$ python3 -q
>>> import numpy as np
>>> np.set_printoptions(precision=2, suppress=True, linewidth=200, legacy="1.25")
>>> mat = np.loadtxt("mat.csv", delimiter=",")
>>> mat
array([[3., 0., 0.],
       [0., 0., 0.],
       [0., 0., 1.]])
>>> np.abs(np.diag(np.linalg.qr(mat)[1])) > 1e-9
array([ True, False,  True])
>>> np.linalg.lstsq(mat[:-1].T, mat[-1])[2]
1
>>> np.allclose(mat[:-1].T @ np.linalg.lstsq(mat[:-1].T, mat[-1])[0], mat[-1])
False
>>> np.linalg.matrix_rank(mat, rtol=0.1)
2
>>> np.argsort(-np.linalg.norm(mat, axis=0).round(6), kind="stable")[:3]
array([0, 2, 1])
>>> [round(float(x), 2) for x in np.linalg.svd(mat, compute_uv=False)[:3]]
[3.0, 1.0, 0.0]
>>> np.linalg.eigvals(mat)
array([3., 0., 1.])
>>> np.poly(mat)
array([ 1., -4.,  3.,  0.])
>>> np.kron(np.eye(2, dtype=int), mat)
array([[3., 0., 0., 0., 0., 0.],
       [0., 0., 0., 0., 0., 0.],
       [0., 0., 1., 0., 0., 0.],
       [0., 0., 0., 3., 0., 0.],
       [0., 0., 0., 0., 0., 0.],
       [0., 0., 0., 0., 0., 1.]])
>>> np.round(np.linalg.det(2 * mat), 2), round(float(np.linalg.det(mat)), 2)
(0.0, 0.0)
>>> np.round(np.linalg.det(mat[::-1]), 2)
0.0
>>> F = np.load("a.npy")
>>> F
array([[-2.9, -1.5, -6. ],
       [-0.6,  0.8,  9. ],
       [-1.4,  0.9, -4. ],
       [ 0.6, -1. , -8. ]])
>>> P = F @ np.linalg.solve(F.T @ F, F.T)
>>> np.round((np.eye(4) - P) @ F, 2) + 0
array([[0., 0., 0.],
       [0., 0., 0.],
       [0., 0., 0.],
       [0., 0., 0.]])
>>> np.diag(P)
array([1.  , 0.55, 0.98, 0.47])
>>> np.allclose(P @ P, P)
True
>>> Q, _ = np.linalg.qr(np.array([[1.0], [-0.4], [2.1]]))
>>> A = Q @ Q.T
>>> A
array([[ 0.18, -0.07,  0.38],
       [-0.07,  0.03, -0.15],
       [ 0.38, -0.15,  0.79]])
>>> evals, V = np.linalg.eigh(A)
>>> x = np.array([-8, -3, -8])
>>> round(np.abs(A).sum(axis=1).max(), 2), round(np.abs(evals).max(), 2)
(1.32, 1.0)
>>> round(float(x @ A @ x), 2)
99.99
>>> (np.sign(V[:, -1].round(6)) == np.sign(V[0, -1].round(6))).astype(int)
array([1, 0, 1])
>>> V * np.abs(evals) @ V.T
array([[ 0.18, -0.07,  0.38],
       [-0.07,  0.03, -0.15],
       [ 0.38, -0.15,  0.79]])
>>> Y = A / np.sqrt((A ** 2).mean(axis=1, keepdims=True))
>>> A - A.mean(axis=1, keepdims=True)
array([[ 0.02, -0.23,  0.22],
       [-0.01,  0.09, -0.09],
       [ 0.04, -0.49,  0.45]])
>>> P = np.triu(np.array([[-2, -4, -4], [-5, 4, -1], [0, 1, 4]]), 1) + np.eye(3)
>>> Y = P @ A @ np.linalg.inv(P)
>>> Y
array([[ -1.04,  -3.75, -10.1 ],
       [ -0.45,  -1.62,  -4.35],
       [  0.38,   1.36,   3.66]])
>>> np.linalg.matrix_rank(Y)
1
>>> P @ A - A @ P
array([[-1.22,  1.21, -1.92],
       [-0.38, -0.14, -1.05],
       [ 0.  ,  1.51,  1.36]])
>>> np.trace(Y), round(float(np.trace(A)), 2)
(1.0, 1.0)
>>> x = np.array([1, 2, 2])
>>> np.round(np.trace(A), 2)
1.0
>>> round(float((x - A @ x) @ (A @ x)), 2)
0.0
>>> Y = np.array([[-6, 0], [-9, -5]])
>>> cent = np.array([[0, 1, 2], [2, 2, -2], [-2, 2, -2]])
>>> X = np.kron(Y, cent)
>>> X
array([[  0,  -6, -12,   0,   0,   0],
       [-12, -12,  12,   0,   0,   0],
       [ 12, -12,  12,   0,   0,   0],
       [  0,  -9, -18,   0,  -5, -10],
       [-18, -18,  18, -10, -10,  10],
       [ 18, -18,  18,  10, -10,  10]])
>>> cov = X.T @ X
>>> cov
array([[ 936,    0,    0,  360,    0,    0],
       [   0, 1053, -702,    0,  405, -270],
       [   0, -702, 1404,    0, -270,  540],
       [ 360,    0,    0,  200,    0,    0],
       [   0,  405, -270,    0,  225, -150],
       [   0, -270,  540,    0, -150,  300]])
>>> np.diag(cov)
array([ 936, 1053, 1404,  200,  225,  300])
>>> round(np.linalg.norm(cov[2], 1), 2), np.round(np.linalg.norm(cov[2], np.inf), 2)
(2916.0, 1404.0)
>>> np.round(np.linalg.norm(cov, 2), 2)
2258.28
>>> round(float(np.linalg.norm(cov) ** 2 / np.linalg.norm(cov, 2) ** 2), 2)
1.3
>>> np.linalg.norm(cov, axis=1).argmax()
2
>>> r0 = np.array([0, 1])
>>> np.array([np.convolve(row, r0, "same") for row in X])
array([[  0,   0,  -6, -12,   0,   0],
       [  0, -12, -12,  12,   0,   0],
       [  0,  12, -12,  12,   0,   0],
       [  0,   0,  -9, -18,   0,  -5],
       [  0, -18, -18,  18, -10, -10],
       [  0,  18, -18,  18,  10, -10]])
>>> E = np.loadtxt("data.csv", delimiter=",")
>>> E
array([[ 4., -2., -4., -2.],
       [-3.,  3.,  4., -1.],
       [-2.,  0., -2.,  1.]])
>>> def softmax(z):
...     e = np.exp(z - z.max(axis=-1, keepdims=True))
...     return e / e.sum(axis=-1, keepdims=True)
... 
>>> np.round(softmax(10 * E[2]), 2) + 0
array([0., 0., 0., 1.])
>>> softmax(E[2] + 5)
array([0.03, 0.25, 0.03, 0.68])
>>> softmax(E).sum(axis=1)
array([1., 1., 1.])
>>> scores = E @ E.T / np.sqrt(4)
>>> np.round(softmax(scores + np.triu(np.full(scores.shape, -np.inf), 1)), 2) + 0
array([[1.  , 0.  , 0.  ],
       [0.  , 1.  , 0.  ],
       [0.  , 0.  , 0.99]])
>>> np.round(softmax(scores)[2] @ E, 2) + 0
array([-1.98,  0.  , -1.99,  0.98])
>>> x = np.array([2, 1, 2, 1])
>>> E @ (2 * x)
array([ -8.,   8., -14.])
>>> (E @ x).argmax()
1
>>> (E * x).sum(axis=1)
array([-4.,  4., -7.])
>>> r0 = np.array([1, 4, 8])
>>> np.cross(E[0, :3], E[2, :3])
array([ 4., 16., -4.])
>>> np.polyval(r0, E[0])
array([40.,  4.,  8.,  4.])
>>> Y = E / np.linalg.norm(E, axis=1, keepdims=True)
>>> cov = Y @ Y.T
>>> cov[0]
array([ 1.  , -0.86, -0.11])
>>> cov
array([[ 1.  , -0.86, -0.11],
       [-0.86,  1.  , -0.17],
       [-0.11, -0.17,  1.  ]])
>>> np.round(np.degrees(np.arccos(np.clip(cov[0, 2], -1, 1))), 2)
96.05
>>> np.argwhere(np.triu(np.abs(cov) > 0.95, 1))
array([], shape=(0, 2), dtype=int64)
>>> np.argsort(-np.linalg.norm(cov, axis=0).round(6), kind="stable")[:3]
array([1, 0, 2])
>>> np.round(np.linalg.norm(cov, 2) / np.linalg.norm(cov), 2)
0.87
>>> np.linalg.cond(cov) > 100
False
>>> r0 = np.array([3, 2, 0])
>>> m1 = np.array([np.roll(r0, i) for i in range(3)])
>>> m1
array([[3, 2, 0],
       [0, 3, 2],
       [2, 0, 3]])
>>> x = np.array([2, 2, 0])
>>> h1 = np.maximum(m1 @ x, 0)
>>> h1
array([10,  6,  4])
>>> np.maximum(m1 @ (3 * x), 0)
array([30, 18, 12])
>>> np.maximum(m1 @ x, 0) - np.maximum(-m1 @ x, 0)
array([10,  6,  4])
>>> np.tanh(m1 @ x)
array([1., 1., 1.])
>>> Y = m1 / np.sqrt((m1 ** 2).mean(axis=1, keepdims=True))
>>> np.linalg.norm(Y, axis=1)
array([1.73, 1.73, 1.73])
>>> m1 - m1.mean(axis=1, keepdims=True)
array([[ 1.33,  0.33, -1.67],
       [-1.67,  1.33,  0.33],
       [ 0.33, -1.67,  1.33]])
>>> np.linalg.matrix_rank(Y) == np.linalg.matrix_rank(m1)
True
>>> np.linalg.matrix_rank(m1 - m1.mean(axis=1, keepdims=True))
2
>>> Y = np.array([[-3, -3, 8], [6, 0, -8], [1, 0, -1]])
>>> data = np.triu(Y, 1)
>>> data
array([[ 0, -3,  8],
       [ 0,  0, -8],
       [ 0,  0,  0]])
>>> left, sig, Vh = np.linalg.svd(data)
>>> sig
array([11.52,  2.08,  0.  ])
>>> np.argmax(sig[:-1] / (sig[1:] + 1e-6)) + 1
2
>>> Y = left[:, :2] @ np.diag(sig[:2]) @ Vh[:2]
>>> np.round(np.abs(data - Y).max(), 2)
0.0
>>> np.linalg.matrix_rank(Y)
2
>>> round(np.linalg.norm(data - Y, 2), 2), sig[2]
(0.0, 0.0)
>>> np.linalg.matrix_rank(data, rtol=0.05)
2
>>> W0 = np.load("arr.npy")
>>> W0
array([[0.33, 0.17, 0.25, 0.25],
       [0.  , 0.57, 0.29, 0.14],
       [0.12, 0.25, 0.5 , 0.12],
       [0.25, 0.12, 0.38, 0.25]])
>>> evals, V = np.linalg.eig(W0)
>>> np.round(W0 @ V[:, 0] - evals[0] * V[:, 0], 2) + 0
array([0., 0., 0., 0.])
>>> np.round(np.sort(np.linalg.eigvals(W0 @ W0)), 2) + 0
array([0.  , 0.03, 0.17, 1.  ])
>>> P = np.triu(np.array([[-1, -3, 1, -1], [0, -1, 2, 3], [-1, -1, 3, 1], [-1, -1, 1, -1]]), 1) + np.eye(4)
>>> Y = P @ W0 @ np.linalg.inv(P)
>>> P @ W0 - W0 @ P
array([[-0.12, -0.59, -1.4 , -0.97],
       [ 1.  ,  0.88,  0.98, -1.  ],
       [ 0.25,  0.5 , -0.25, -0.88],
       [ 0.  ,  0.75, -0.5 , -0.5 ]])
>>> round(np.trace(Y), 2), np.round(np.trace(W0), 2)
(1.65, 1.65)
>>> np.linalg.matrix_rank(Y)
4
